$ python3 -q
>>> import numpy as np
>>> np.set_printoptions(precision=1, suppress=True, linewidth=200, floatmode="fixed")
>>> F = np.load("mat.npy")
>>> F
array([[1.0, 0.7, 0.5, 0.3, 0.2, 0.2],
       [0.7, 1.0, 0.7, 0.5, 0.3, 0.2],
       [0.5, 0.7, 1.0, 0.7, 0.5, 0.3],
       [0.3, 0.5, 0.7, 1.0, 0.7, 0.5],
       [0.2, 0.3, 0.5, 0.7, 1.0, 0.7],
       [0.2, 0.2, 0.3, 0.5, 0.7, 1.0]])
>>> # symmetric
>>> A2 = F / np.linalg.norm(F, axis=1, keepdims=True)
>>> gram = A2 @ A2.T
>>> gram[3]
array([0.7, 0.8, 0.9, 1.0, 0.9, 0.8])
>>> print((np.abs(gram) > 0.9).astype(int))
[[1 1 0 0 0 0]
 [1 1 1 0 0 0]
 [0 1 1 1 0 0]
 [0 0 1 1 1 0]
 [0 0 0 1 1 1]
 [0 0 0 0 1 1]]
>>> f = np.array([2, 1, 2, 0, 0, 1])
>>> A2 = F + np.outer(f, np.eye(6)[4])
>>> print(A2)
[[1.0 0.7 0.5 0.3 2.2 0.2]
 [0.7 1.0 0.7 0.5 1.3 0.2]
 [0.5 0.7 1.0 0.7 2.5 0.3]
 [0.3 0.5 0.7 1.0 0.7 0.5]
 [0.2 0.3 0.5 0.7 1.0 0.7]
 [0.2 0.2 0.3 0.5 1.7 1.0]]
>>> np.linalg.matrix_rank(np.linalg.inv(A2) - np.linalg.inv(F), tol=1e-8)
np.int64(1)
>>> round(float(np.linalg.det(A2) / np.linalg.det(F)), 1), round(float(1 + np.linalg.solve(F, f)[4]), 1)
(-0.8, -0.8)
>>> vals, vecs = np.linalg.eigh(F)
>>> x = np.array([-2, -5, -2, -1, 6, -2])
>>> np.round(x @ F @ x / (x @ x), 1), round(float(vals[0]), 1), np.round(vals[-1], 1)
(np.float64(0.9), 0.2, np.float64(3.4))
>>> print(x @ F @ x)
65.0
>>> np.round(vecs * np.sqrt(vals) @ vecs.T, 1) + 0
array([[0.9, 0.3, 0.2, 0.1, 0.0, 0.1],
       [0.3, 0.9, 0.3, 0.2, 0.1, 0.0],
       [0.2, 0.3, 0.8, 0.3, 0.2, 0.1],
       [0.1, 0.2, 0.3, 0.8, 0.3, 0.2],
       [0.0, 0.1, 0.2, 0.3, 0.9, 0.3],
       [0.1, 0.0, 0.1, 0.2, 0.3, 0.9]])
>>> np.linalg.eigvalsh(F[1:, 1:])
array([0.2, 0.2, 0.4, 1.1, 3.1])
>>> print(vecs * np.abs(vals) @ vecs.T)
[[1.0 0.7 0.5 0.3 0.2 0.2]
 [0.7 1.0 0.7 0.5 0.3 0.2]
 [0.5 0.7 1.0 0.7 0.5 0.3]
 [0.3 0.5 0.7 1.0 0.7 0.5]
 [0.2 0.3 0.5 0.7 1.0 0.7]
 [0.2 0.2 0.3 0.5 0.7 1.0]]
>>> mat = np.loadtxt("w.csv", delimiter=",")
>>> mat
array([[5.0, 4.0, 1.0, 2.0, 0.0, 2.0, 2.0, 2.0],
       [2.0, 5.0, 2.0, 1.0, 5.0, 4.0, 0.0, 5.0],
       [3.0, 2.0, 0.0, 0.0, 4.0, 1.0, 2.0, 0.0],
       [3.0, 1.0, 2.0, 5.0, 1.0, 2.0, 0.0, 3.0],
       [4.0, 3.0, 1.0, 3.0, 1.0, 1.0, 2.0, 4.0]])
>>> f = np.array([2, 2, -2])
>>> print(np.polyval(f, mat[2]))
[22.0 10.0 -2.0 -2.0 38.0  2.0 10.0 -2.0]
>>> rng = np.random.default_rng(14494)
>>> A2 = mat + rng.integers(-2, 3, (5, 1)) @ rng.integers(-2, 3, (1, 8))
>>> A2
array([[ 1.0,  2.0, -3.0,  4.0,  2.0,  2.0,  0.0,  4.0],
       [ 4.0,  6.0,  4.0,  0.0,  4.0,  4.0,  1.0,  4.0],
       [ 3.0,  2.0,  0.0,  0.0,  4.0,  1.0,  2.0,  0.0],
       [ 7.0,  3.0,  6.0,  3.0, -1.0,  2.0,  2.0,  1.0],
       [ 0.0,  1.0, -3.0,  5.0,  3.0,  1.0,  0.0,  6.0]])
>>> np.abs(A2 - mat).sum(axis=1)
array([18.0,  9.0,  0.0, 18.0, 18.0])
